% ipython --no-banner

In [1]: import numpy as np

In [2]: np.set_printoptions(precision=2, suppress=True, linewidth=120, legacy="1.25")

In [3]: feats = np.load("x.npy")

In [4]: feats
Out[4]: 
array([[ 3.,  0.,  0.,  4.],
       [ 0.,  3.,  0.,  4.],
       [ 0.,  0.,  3., -4.],
       [ 0.,  0.,  0., -1.]])

In [5]: # triangular, det is the product of the diagonal

In [6]: cov = feats.T @ feats

In [7]: np.allclose(cov, cov.T)
Out[7]: True

In [8]: cov
Out[8]: 
array([[  9.,   0.,   0.,  12.],
       [  0.,   9.,   0.,  12.],
       [  0.,   0.,   9., -12.],
       [ 12.,  12., -12.,  49.]])

In [9]: print(np.diag(cov))
[ 9.  9.  9. 49.]

In [10]: print(np.linalg.eigvalsh(cov)[::-1])
[57.84  9.    9.    0.16]

In [11]: (feats @ feats.T).shape
Out[11]: (4, 4)

In [12]: u = np.array([3, 0, 1, 3])

In [13]: other = feats + np.outer(u, np.eye(4)[2])

In [14]: round(float(np.linalg.det(other) / np.linalg.det(feats)), 2), round(float(1 + np.linalg.solve(feats, u)[2]), 2)
Out[14]: (-2.67, -2.67)

In [15]: evals, vecs = np.linalg.eig(feats)

In [16]: np.sort(np.linalg.eigvals(feats.T))
Out[16]: array([-1.,  3.,  3.,  3.])

In [17]: evals
Out[17]: array([ 3.,  3.,  3., -1.])

In [18]: feats @ vecs[:, 0] - evals[0] * vecs[:, 0]
Out[18]: array([0., 0., 0., 0.])

In [19]: np.kron(np.eye(2, dtype=int), feats)
Out[19]: 
array([[ 3.,  0.,  0.,  4.,  0.,  0.,  0.,  0.],
       [ 0.,  3.,  0.,  4.,  0.,  0.,  0.,  0.],
       [ 0.,  0.,  3., -4.,  0.,  0.,  0., -0.],
       [ 0.,  0.,  0., -1.,  0.,  0.,  0., -0.],
       [ 0.,  0.,  0.,  0.,  3.,  0.,  0.,  4.],
       [ 0.,  0.,  0.,  0.,  0.,  3.,  0.,  4.],
       [ 0.,  0.,  0., -0.,  0.,  0.,  3., -4.],
       [ 0.,  0.,  0., -0.,  0.,  0.,  0., -1.]])

In [20]: np.poly(feats)
Out[20]: array([  1.,  -8.,  18.,   0., -27.])

In [21]: print([int(np.linalg.matrix_rank(np.linalg.matrix_power(feats, p))) for p in range(1, 5)])
[4, 4, 4, 4]

In [22]: np.linalg.matrix_rank(feats - feats[0, 0] * np.eye(4))
Out[22]: 1

In [23]: arr = np.load("case16.npy")

In [24]: print(arr)
[[ 5. -3.  3.  1.  2.]
 [-3. 13. -9. -3. -6.]
 [ 3. -9. 13.  3.  6.]
 [ 1. -3.  3.  5.  2.]
 [ 2. -6.  6.  2.  8.]]

In [25]: rng = np.random.default_rng(549696)

In [26]: idx = rng.permutation(5)

In [27]: idx
Out[27]: array([4, 2, 3, 0, 1])

In [28]: other = arr[idx][:, idx]

In [29]: np.round(np.linalg.det(other), 2), round(np.linalg.det(arr[idx]), 2)
Out[29]: (7168.0, 7168.0)

In [30]: np.trace(other)
Out[30]: 44.0

In [31]: np.sort(np.abs(np.linalg.eigvals(other)))
Out[31]: array([ 4.,  4.,  4.,  4., 28.])

In [32]: Lm = np.linalg.cholesky(arr)

In [33]: np.linalg.eigvalsh(arr).min() > 0
Out[33]: True

In [34]: print(arr / np.sqrt(np.outer(np.diag(arr), np.diag(arr))))
[[ 1.   -0.37  0.37  0.2   0.32]
 [-0.37  1.   -0.69 -0.37 -0.59]
 [ 0.37 -0.69  1.    0.37  0.59]
 [ 0.2  -0.37  0.37  1.    0.32]
 [ 0.32 -0.59  0.59  0.32  1.  ]]

In [35]: Lm @ Lm.T
Out[35]: 
array([[ 5., -3.,  3.,  1.,  2.],
       [-3., 13., -9., -3., -6.],
       [ 3., -9., 13.,  3.,  6.],
       [ 1., -3.,  3.,  5.,  2.],
       [ 2., -6.,  6.,  2.,  8.]])
